$ python3 -q
>>> import numpy as np
>>> np.set_printoptions(suppress=True, linewidth=200)
>>> mat = np.load("data.npy")
>>> print(mat)
[[ 0  2 10  2  0  0  0  0]
 [ 0  3  5  1  0  4  0  4]
 [ 0  2  8  3  0  0  0  0]
 [ 0  5  9  3  0  4  0  4]
 [ 0 11 15  1  0  8  0  8]
 [ 0 10 16  4  0  6  0  6]
 [ 0 10 14  5  0  8  0  9]
 [ 0  2  6  4  0  2  0  2]
 [ 0  8 14  1  0  4  0  3]
 [ 0  9 17  7  0  4  0  4]
 [ 0 13 17  4  0 10  0 11]
 [ 0  6  8  0  0  6  0  6]
 [ 0  2 10  2  0  0  0  0]
 [ 0  6 10 10  0  6  0  8]
 [ 0  3  7  0  0  2  0  1]
 [ 0  6 10 10  0  6  0  8]
 [ 0  6 10 10  0  6  0  8]
 [ 0 11 15  1  0  8  0  8]
 [ 0 15 17  8  0 14  0 17]
 [ 0 11 17  0  0  6  0  5]
 [ 0  6  8  0  0  6  0  6]
 [ 0  6 14  0  0  0  0  0]
 [ 0  4 12  5  0  0  0  0]
 [ 0  8 10  3  0  8  0  9]
 [ 0  6 14  0  0  0  0  0]
 [ 0  3  5  1  0  4  0  4]
 [ 2  6  8 11  0  8  3 11]
 [ 0 13 17  4  0 10  0 11]
 [ 0  9 11 10  0 10  1 13]
 [ 0 11 15  1  0  8  0  8]
 [ 0  3  9  0  0  0  0  0]
 [ 0  7 11  6  0  6  0  7]
 [ 0  5  7  4  0  6  0  7]
 [ 0  9 15  0  0  4  0  2]
 [ 0  6 12  9  0  4  0  5]
 [ 0 12 16  8  0 10  0 12]
 [ 0  3  7  0  0  2  0  1]
 [ 0  5  7  4  0  6  0  7]
 [ 0  9 13  9  0  8  0 10]
 [ 0  6 12  9  0  4  0  5]
 [ 0  8 12  2  0  6  0  6]
 [ 0  8 10  3  0  8  0  9]
 [ 0  6 14  8  0  2  0  2]
 [ 0  7 11  6  0  6  0  7]
 [ 0  9 17  7  0  4  0  4]
 [ 2  4  6  8  0  6  2  8]]
>>> left, s, Vh = np.linalg.svd(mat)
>>> print(s.round(2) + 0)
[116.05  29.17  21.19   4.4    3.65   2.08   0.72   0.  ]
>>> print(np.argmax(s[:-1] / (s[1:] + 1e-6)) + 1)
7
>>> A2 = left[:, :7] @ np.diag(s[:7]) @ Vh[:7]
>>> print(np.linalg.matrix_rank(A2))
7
>>> print(round(float(np.abs(mat - A2).max()), 2))
0.0
>>> print(round(np.linalg.norm(mat - A2) / np.linalg.norm(mat), 2))
0.0
